$ python -q
>>> import numpy as np
>>> from numpy import linalg as LA
>>> np.set_printoptions(precision=3, suppress=True, linewidth=160, sign=" ")
>>> data = np.array([[1, 0, 0, 0], [9, 4, 0, 0], [1, 4, 6, 0], [3, 2, 3, 3]])
>>> LA.matrix_rank(data - data[0, 0] * np.eye(4))
np.int64(3)
>>> np.prod(np.diag(data)), np.round(LA.det(data), 3)
(np.int64(72), np.float64(72.0))
>>> data @ data
array([[  1,   0,   0,   0],
       [ 45,  16,   0,   0],
       [ 43,  40,  36,   0],
       [ 33,  26,  27,   9]])
>>> print((data - data.T) / 2)
[[ 0.  -4.5 -0.5 -1.5]
 [ 4.5  0.  -2.  -1. ]
 [ 0.5  2.   0.  -1.5]
 [ 1.5  1.   1.5  0. ]]
>>> round(LA.det(data), 3)
np.float64(72.0)
>>> u = np.array([1, -9, -2, 8])
>>> out = data + np.outer(u, np.eye(4)[3])
>>> out
array([[ 1.,  0.,  0.,  1.],
       [ 9.,  4.,  0., -9.],
       [ 1.,  4.,  6., -2.],
       [ 3.,  2.,  3., 11.]])
>>> LA.matrix_rank(out - data)
np.int64(1)
>>> round(LA.det(out) / LA.det(data), 3), round(float(1 + LA.solve(data, u)[3]), 3)
(np.float64(3.167), 3.167)
>>> u = np.array([3, 3])
>>> np.array([np.convolve(row, u, "same") for row in out])
array([[  3.,   3.,   0.,   3.],
       [ 27.,  39.,  12., -27.],
       [  3.,  15.,  30.,  12.],
       [  9.,  15.,  15.,  42.]])
>>> print(np.polyval(u, out[3]))
[ 12.   9.  12.  36.]
>>> np.cross(out[3, :3], out[0, :3])
array([ 0.,  3., -2.])
>>> A = np.array([[2, -5, 3, 0, 2, 1],
...     [0, -9, 3, 3, 3, 3],
...     [8, 1, 5, -7, 1, -3],
...     [2, -8, 4, 1, 3, 2],
...     [4, 2, 2, -4, 0, -2],
...     [-10, 4, -8, 7, -3, 2]])
>>> r = LA.matrix_rank(A)
>>> print(r)
2
>>> N = LA.svd(A)[2][r:].T
>>> LA.matrix_rank(A.T @ A), LA.matrix_rank(A @ A.T)
(np.int64(2), np.int64(2))
>>> [int(LA.matrix_rank(np.delete(A, i, axis=0))) for i in range(6)]
[2, 2, 2, 2, 2, 2]
>>> [int(LA.matrix_rank(A[:i])) for i in range(1, len(A) + 1)]
[1, 2, 2, 2, 2, 2]
>>> np.round(A @ N, 3) + 0
array([[ 0.,  0.,  0.,  0.],
       [ 0.,  0.,  0.,  0.],
       [ 0.,  0.,  0.,  0.],
       [ 0.,  0.,  0.,  0.],
       [ 0.,  0.,  0.,  0.],
       [ 0.,  0.,  0.,  0.]])
>>> mat = np.load("w.npy")
>>> mat
array([[-0.457,  0.752,  0.474],
       [-0.457, -0.657,  0.6  ],
       [ 0.762,  0.057,  0.644]])
>>> vec = np.array([1, 2, 3])
>>> np.abs(LA.eigvals(mat))
array([ 1.,  1.,  1.])
>>> round(float(LA.norm(vec)), 3), round(float(LA.norm(mat @ vec)), 3)
(3.742, 3.742)
>>> print([p for p in range(1, 25) if np.allclose(LA.matrix_power(mat, p), np.eye(3))])
[]
>>> LA.inv(mat)
array([[-0.457, -0.457,  0.762],
       [ 0.752, -0.657,  0.057],
       [ 0.474,  0.6  ,  0.644]])
>>> mat.T @ (mat @ vec)
array([ 1.,  2.,  3.])
>>> m1 = np.array([[-3, 0, 9, 5, 0, 0, 2, 0],
...     [0, 0, 0, 0, 0, 0, -6, 0],
...     [0, 0, 0, 0, 0, 0, 0, 0],
...     [-2, 0, 0, 0, 0, -1, 0, 0],
...     [6, 0, 0, 0, 0, 6, -6, 0],
...     [2, 0, 0, 0, 0, 0, 5, 0],
...     [-7, 0, 0, 0, 0, 0, 0, 0]])
>>> round(np.trace(LA.pinv(m1) @ m1), 3)
np.float64(4.0)
>>> np.round(m1 @ LA.pinv(m1) @ m1, 3) + 0
array([[-3.,  0.,  9.,  5.,  0.,  0.,  2.,  0.],
       [ 0.,  0.,  0.,  0.,  0.,  0., -6.,  0.],
       [ 0.,  0.,  0.,  0.,  0.,  0.,  0.,  0.],
       [-2.,  0.,  0.,  0.,  0., -1.,  0.,  0.],
       [ 6.,  0.,  0.,  0.,  0.,  6., -6.,  0.],
       [ 2.,  0.,  0.,  0.,  0.,  0.,  5.,  0.],
       [-7.,  0.,  0.,  0.,  0.,  0.,  0.,  0.]])
>>> np.allclose(m1[:-1].T @ LA.lstsq(m1[:-1].T, m1[-1])[0], m1[-1])
True
>>> W0 = np.loadtxt("test16.csv", delimiter=",")
>>> W0
array([[-2., -3., -3.,  0.,  0.,  0.,  0., -3.,  0.],
       [-3., -2., -3.,  0.,  0.,  0.,  0., -3.,  0.],
       [-3., -3., -2.,  0.,  0.,  0.,  0., -3.,  0.],
       [ 0.,  0.,  0., -2., -3., -3.,  0.,  0.,  0.],
       [ 0.,  0.,  0., -3., -2., -3.,  0.,  0.,  0.],
       [ 0.,  0.,  0., -3., -3., -2.,  0.,  0.,  0.],
       [ 0.,  0.,  0.,  0.,  0.,  0., -2.,  0., -3.],
       [-3., -3., -3.,  0.,  0.,  0.,  0., -2.,  0.],
       [ 0.,  0.,  0.,  0.,  0.,  0., -3.,  0., -2.]])
>>> (LA.matrix_power((W0 != 0) + (W0.T != 0) + np.eye(9), 9) > 0).astype(int)
array([[ 1,  1,  1,  0,  0,  0,  0,  1,  0],
       [ 1,  1,  1,  0,  0,  0,  0,  1,  0],
       [ 1,  1,  1,  0,  0,  0,  0,  1,  0],
       [ 0,  0,  0,  1,  1,  1,  0,  0,  0],
       [ 0,  0,  0,  1,  1,  1,  0,  0,  0],
       [ 0,  0,  0,  1,  1,  1,  0,  0,  0],
       [ 0,  0,  0,  0,  0,  0,  1,  0,  1],
       [ 1,  1,  1,  0,  0,  0,  0,  1,  0],
       [ 0,  0,  0,  0,  0,  0,  1,  0,  1]])
>>> W0 @ W0
array([[ 31.,  30.,  30.,   0.,   0.,   0.,   0.,  30.,   0.],
       [ 30.,  31.,  30.,   0.,   0.,   0.,   0.,  30.,   0.],
       [ 30.,  30.,  31.,   0.,   0.,   0.,   0.,  30.,   0.],
       [  0.,   0.,   0.,  22.,  21.,  21.,   0.,   0.,   0.],
       [  0.,   0.,   0.,  21.,  22.,  21.,   0.,   0.,   0.],
       [  0.,   0.,   0.,  21.,  21.,  22.,   0.,   0.,   0.],
       [  0.,   0.,   0.,   0.,   0.,   0.,  13.,   0.,  12.],
       [ 30.,  30.,  30.,   0.,   0.,   0.,   0.,  31.,   0.],
       [  0.,   0.,   0.,   0.,   0.,   0.,  12.,   0.,  13.]])
>>> (W0 != 0).astype(int)
array([[ 1,  1,  1,  0,  0,  0,  0,  1,  0],
       [ 1,  1,  1,  0,  0,  0,  0,  1,  0],
       [ 1,  1,  1,  0,  0,  0,  0,  1,  0],
       [ 0,  0,  0,  1,  1,  1,  0,  0,  0],
       [ 0,  0,  0,  1,  1,  1,  0,  0,  0],
       [ 0,  0,  0,  1,  1,  1,  0,  0,  0],
       [ 0,  0,  0,  0,  0,  0,  1,  0,  1],
       [ 1,  1,  1,  0,  0,  0,  0,  1,  0],
       [ 0,  0,  0,  0,  0,  0,  1,  0,  1]])
